$ ipython --no-banner

In [1]: import numpy as np

In [2]: from numpy import linalg as LA

In [3]: np.set_printoptions(suppress=True, linewidth=200)

In [4]: rnd = lambda a: np.round(a, 4) + 0

In [5]: sigma = 3 * 0.9 ** np.arange(3)

In [6]: O, _ = LA.qr(np.array([[-0.8, -0.3, 1.7], [0.3, -0.1, 0.1], [-1.7, -0.2, -0.5]]))

In [7]: rng = np.random.default_rng(243710)

In [8]: X = rng.normal(size=(15, 3)) * sigma @ O

In [9]: rnd(X)
Out[9]: 
array([[-0.5027,  3.3529,  0.899 ],
       [-4.0618, -2.974 , -2.0042],
       [ 5.8447,  1.3246, -1.9832],
       [-1.4415, -5.8473, -0.449 ],
       [-1.432 , -1.7199,  2.2198],
       [ 0.6216,  2.3609, -0.5257],
       [-1.4518,  4.0682, -1.8481],
       [ 6.528 ,  4.0744,  1.3161],
       [-3.8006, -0.1288, -2.3305],
       [ 4.8769,  0.3139, -0.9142],
       [-3.0713,  0.2913,  3.9977],
       [-6.5304, -0.3991,  0.176 ],
       [ 0.736 , -0.2108,  0.8944],
       [-3.0198, -0.1588, -2.1621],
       [ 1.9065,  2.2619,  4.2025]])

In [10]: O, r_ = LA.qr(X)

In [11]: O.shape, r_.shape
Out[11]: ((15, 3), (3, 3))

In [12]: rnd(r_)
Out[12]: 
array([[14.2742,  4.1723,  0.7486],
       [ 0.    ,  9.2657,  1.0148],
       [ 0.    ,  0.    ,  7.9458]])

In [13]: rnd(abs(r_[0, 0])), rnd(LA.norm(X[:, 0]))
Out[13]: (np.float64(14.2742), np.float64(14.2742))

In [14]: rnd(np.abs(np.diag(r_)))
Out[14]: array([14.2742,  9.2657,  7.9458])

In [15]: rnd(O.T @ O)
Out[15]: 
array([[1., 0., 0.],
       [0., 1., 0.],
       [0., 0., 1.]])

In [16]: D = LA.norm(X[:, None] - X[None], axis=-1)

In [17]: rnd(D[:5, :5])
Out[17]: 
array([[ 0.    ,  7.8183,  7.2602,  9.3457,  5.3237],
       [ 7.8183,  0.    , 10.7989,  4.1881,  5.1314],
       [ 7.2602, 10.7989,  0.    , 10.3382,  8.9378],
       [ 9.3457,  4.1881, 10.3382,  0.    ,  4.9151],
       [ 5.3237,  5.1314,  8.9378,  4.9151,  0.    ]])

In [18]: D.shape
Out[18]: (15, 15)

In [19]: D.mean(axis=1).argmax()
Out[19]: np.int64(7)

In [20]: LA.matrix_rank(D ** 2)
Out[20]: np.int64(5)

In [21]: cent = X[[0, 13]].astype(float)

In [22]: for _ in range(7):
    ...:     lab = LA.norm(X[:, None] - cent, axis=-1).argmin(axis=1)
    ...:     cent = np.array([X[lab == j].mean(axis=0) for j in range(2)])
    ...: 

In [23]: lab
Out[23]: array([0, 1, 0, 1, 1, 0, 0, 0, 1, 0, 1, 1, 0, 1, 0])

In [24]: np.bincount(lab)
Out[24]: array([8, 7])

In [25]: rnd(cent[1] - cent[0])
Out[25]: array([-5.6567, -3.7556, -0.334 ])

In [26]: rnd(cent)
Out[26]: 
array([[ 2.3199,  2.1933,  0.2551],
       [-3.3368, -1.5624, -0.0789]])

In [27]: rnd(cent[0] @ cent[1])
Out[27]: np.float64(-11.1878)

In [28]: rnd(LA.norm(cent, "nuc"))
Out[28]: np.float64(5.6)

In [29]: rnd(LA.norm(cent, axis=0))
Out[29]: array([4.064 , 2.6928, 0.267 ])

In [30]: cent = np.array([[2, -8, -1, -8, -8, 7, 7],
    ...:     [8, -7, 8, -8, 5, 3, 6],
    ...:     [5, 2, -1, 6, -2, -4, -5]])

In [31]: mat = np.repeat(cent, 29 // 3, axis=0)

In [32]: mat = mat + 0.05 * rng.normal(size=mat.shape)

In [33]: rnd(mat)
Out[33]: 
array([[ 2.0654, -8.0297, -0.9778, -8.0433, -8.0427,  6.9997,  7.0053],
       [ 1.9551, -7.9776, -0.952 , -8.0492, -7.9834,  7.0559,  7.002 ],
       [ 2.0117, -7.9696, -0.8365, -7.9803, -8.0605,  6.9758,  7.036 ],
       [ 2.0991, -7.9237, -0.9452, -7.9565, -7.9854,  7.0295,  7.0007],
       [ 2.0059, -8.0288, -0.9329, -7.9549, -8.044 ,  7.0179,  7.0185],
       [ 1.9574, -7.9543, -1.0795, -8.0744, -7.9696,  7.0466,  7.0372],
       [ 1.9318, -8.0415, -0.9503, -7.9152, -8.0226,  7.0157,  6.9486],
       [ 2.0853, -7.9938, -1.0388, -8.0046, -8.02  ,  7.033 ,  7.0239],
       [ 2.0085, -7.9332, -0.9422, -8.0267, -8.0834,  7.0581,  6.9931],
       [ 7.997 , -7.0273,  7.9706, -7.9525,  5.0712,  3.128 ,  6.0049],
       [ 7.9654, -6.9179,  7.9824, -8.0352,  4.9106,  3.0278,  5.9996],
       [ 7.9828, -6.9469,  8.0244, -7.9631,  4.9985,  3.0299,  6.0589],
       [ 7.9872, -6.9843,  8.0034, -8.0616,  5.1262,  2.8967,  5.9465],
       [ 7.9409, -7.0639,  7.9998, -8.0148,  5.0124,  3.0028,  6.0478],
       [ 7.8643, -6.9762,  8.0955, -7.9691,  5.0547,  2.8799,  5.9605],
       [ 7.9401, -7.0025,  8.018 , -8.0128,  4.9865,  3.0397,  5.9331],
       [ 7.9835, -7.0307,  8.0235, -8.0362,  5.0536,  3.052 ,  5.9542],
       [ 8.0461, -7.0351,  7.9208, -7.9593,  4.9428,  2.9345,  5.987 ],
       [ 5.0542,  1.9599, -0.951 ,  6.0756, -2.0454, -4.0775, -5.0044],
       [ 5.0287,  1.9624, -1.0877,  6.0354, -2.0474, -3.9929, -4.9737],
       [ 4.9722,  2.0897, -0.9823,  5.9431, -1.9989, -4.04  , -4.9432],
       [ 4.9807,  1.9874, -1.0039,  5.9146, -2.0844, -4.0664, -5.0124],
       [ 5.1247,  2.0089, -1.0701,  6.0364, -2.0114, -3.968 , -4.9076],
       [ 4.9966,  1.9931, -1.05  ,  6.0042, -2.0153, -3.9277, -5.1177],
       [ 5.0616,  2.0235, -1.0629,  5.9301, -1.9923, -3.9824, -5.0144],
       [ 5.003 ,  1.9489, -1.0624,  5.9859, -2.0319, -4.137 , -5.032 ],
       [ 4.8879,  1.9792, -1.0052,  5.9123, -2.0949, -3.9427, -4.9486]])

In [34]: cen = mat - mat.mean(axis=0)

In [35]: V = LA.svd(cen)[2][:3]

In [36]: B = cen - cen @ V.T @ V

In [37]: rnd(LA.norm(B) / LA.norm(cen))
Out[37]: np.float64(0.0074)

In [38]: rnd(np.diag(V.T @ V))
Out[38]: array([0.5954, 0.1752, 0.5613, 0.4184, 0.5899, 0.3912, 0.2685])
